In [1]: import numpy as np

In [2]: from numpy import linalg as LA

In [3]: np.set_printoptions(suppress=True, linewidth=140)

In [4]: rd = lambda a: np.round(a, 2) + 0

In [5]: A = np.loadtxt("run6.csv", delimiter=",")

In [6]: print(A)
[[ -0.14  -4.72   7.94  -3.58  -5.81   9.09  -3.25]
 [ -1.79 -16.22  -5.4    3.56  -3.15   5.36  -2.17]
 [ -3.46   0.48   6.02   3.47   9.94  -3.64  -1.39]
 [  1.28   0.61  11.03  -5.22  -5.45  -1.82  -2.57]
 [ 15.13  10.34 -12.54  -1.03   0.9    4.89  10.07]
 [ -2.65 -20.71   4.43 -10.81   2.58  -6.66  -1.21]
 [  3.77  -4.72   1.35   8.11   3.12   3.02  -0.24]
 [  8.34  -4.15   3.21   3.77  -3.79  -3.24   8.58]
 [ -7.08  15.37   8.97  -2.17   2.97  21.78  -9.17]
 [ -9.05  -4.16  -6.72   7.59   6.72  -6.77  10.93]
 [ -5.15  10.35  -0.79   7.38   7.09  -6.47  -3.61]
 [ 12.21 -12.68  -4.11  -0.76  -9.33   3.88   0.66]
 [ -5.63  -5.03   2.05 -10.85   1.61  -6.4  -14.07]
 [ -0.49 -13.2    8.74  -5.31   4.7    9.89   4.17]
 [  9.41  13.01  -0.63  -9.4    0.72   1.34  13.41]
 [ -3.03  -7.66   1.9   -7.38 -13.51  -2.06   7.66]
 [  5.8   -5.79  -2.18 -16.45   4.32   7.56  -1.01]
 [  0.53  -9.19 -20.16   0.05   6.29   2.43  -6.99]
 [  6.9    7.67  -7.56  -0.16  -3.61  -0.17  10.63]]

In [7]: q, R = LA.qr(A)

In [8]: rd(q @ R)
Out[8]: 
array([[ -0.14,  -4.72,   7.94,  -3.58,  -5.81,   9.09,  -3.25],
       [ -1.79, -16.22,  -5.4 ,   3.56,  -3.15,   5.36,  -2.17],
       [ -3.46,   0.48,   6.02,   3.47,   9.94,  -3.64,  -1.39],
       [  1.28,   0.61,  11.03,  -5.22,  -5.45,  -1.82,  -2.57],
       [ 15.13,  10.34, -12.54,  -1.03,   0.9 ,   4.89,  10.07],
       [ -2.65, -20.71,   4.43, -10.81,   2.58,  -6.66,  -1.21],
       [  3.77,  -4.72,   1.35,   8.11,   3.12,   3.02,  -0.24],
       [  8.34,  -4.15,   3.21,   3.77,  -3.79,  -3.24,   8.58],
       [ -7.08,  15.37,   8.97,  -2.17,   2.97,  21.78,  -9.17],
       [ -9.05,  -4.16,  -6.72,   7.59,   6.72,  -6.77,  10.93],
       [ -5.15,  10.35,  -0.79,   7.38,   7.09,  -6.47,  -3.61],
       [ 12.21, -12.68,  -4.11,  -0.76,  -9.33,   3.88,   0.66],
       [ -5.63,  -5.03,   2.05, -10.85,   1.61,  -6.4 , -14.07],
       [ -0.49, -13.2 ,   8.74,  -5.31,   4.7 ,   9.89,   4.17],
       [  9.41,  13.01,  -0.63,  -9.4 ,   0.72,   1.34,  13.41],
       [ -3.03,  -7.66,   1.9 ,  -7.38, -13.51,  -2.06,   7.66],
       [  5.8 ,  -5.79,  -2.18, -16.45,   4.32,   7.56,  -1.01],
       [  0.53,  -9.19, -20.16,   0.05,   6.29,   2.43,  -6.99],
       [  6.9 ,   7.67,  -7.56,  -0.16,  -3.61,  -0.17,  10.63]])

In [9]: np.allclose(R.T @ R, A.T @ A)
Out[9]: True
